$ ipython --no-banner

In [1]: import numpy as np

In [2]: from numpy import linalg as LA

In [3]: np.set_printoptions(precision=2, suppress=True, linewidth=200, sign=" ")

In [4]: rnd = lambda a: np.round(a, 2) + 0

In [5]: data = np.load("out10.npy")

In [6]: rnd(data)
Out[6]: 
array([[ 1.61,  0.27,  0.39,  0.26, -0.15],
       [ 0.27,  0.89,  0.19, -0.24,  0.35],
       [ 0.39,  0.19,  1.39, -0.22, -0.05],
       [ 0.26, -0.24, -0.22,  1.78,  0.36],
       [-0.15,  0.35, -0.05,  0.36,  0.33]])

In [7]: U, s, Vh = LA.svd(data)

In [8]: rnd(s)
Out[8]: array([ 2.,  2.,  1.,  1.,  0.])

In [9]: np.argmax(s[:-1] / (s[1:] + 1e-6)) + 1
Out[9]: np.int64(4)

In [10]: A2 = U[:, :4] @ np.diag(s[:4]) @ Vh[:4]

In [11]: rnd(A2)
Out[11]: 
array([[ 1.61,  0.27,  0.39,  0.26, -0.15],
       [ 0.27,  0.89,  0.19, -0.24,  0.35],
       [ 0.39,  0.19,  1.39, -0.22, -0.05],
       [ 0.26, -0.24, -0.22,  1.78,  0.36],
       [-0.15,  0.35, -0.05,  0.36,  0.33]])

In [12]: print(rnd(LA.norm(data - A2) / LA.norm(data)))
0.0

In [13]: print(rnd(LA.norm(data - A2, 2)), rnd(s[4]))
0.0 0.0

In [14]: rnd(np.abs(data - A2).max())
Out[14]: np.float64(0.0)

In [15]: x = np.array([5, 4, 0, 3, 3])

In [16]: h = np.maximum(data @ x, 0)

In [17]: rnd(np.tanh(data @ x))
Out[17]: array([ 1.  ,  1.  ,  0.95,  1.  ,  0.99])

In [18]: rnd(data * (h > 1e-9)[:, None])
Out[18]: 
array([[ 1.61,  0.27,  0.39,  0.26, -0.15],
       [ 0.27,  0.89,  0.19, -0.24,  0.35],
       [ 0.39,  0.19,  1.39, -0.22, -0.05],
       [ 0.26, -0.24, -0.22,  1.78,  0.36],
       [-0.15,  0.35, -0.05,  0.36,  0.33]])

In [19]: rnd(np.maximum(data @ (3 * x), 0))
Out[19]: array([ 28.4 ,  15.64,   5.65,  20.26,   8.1 ])
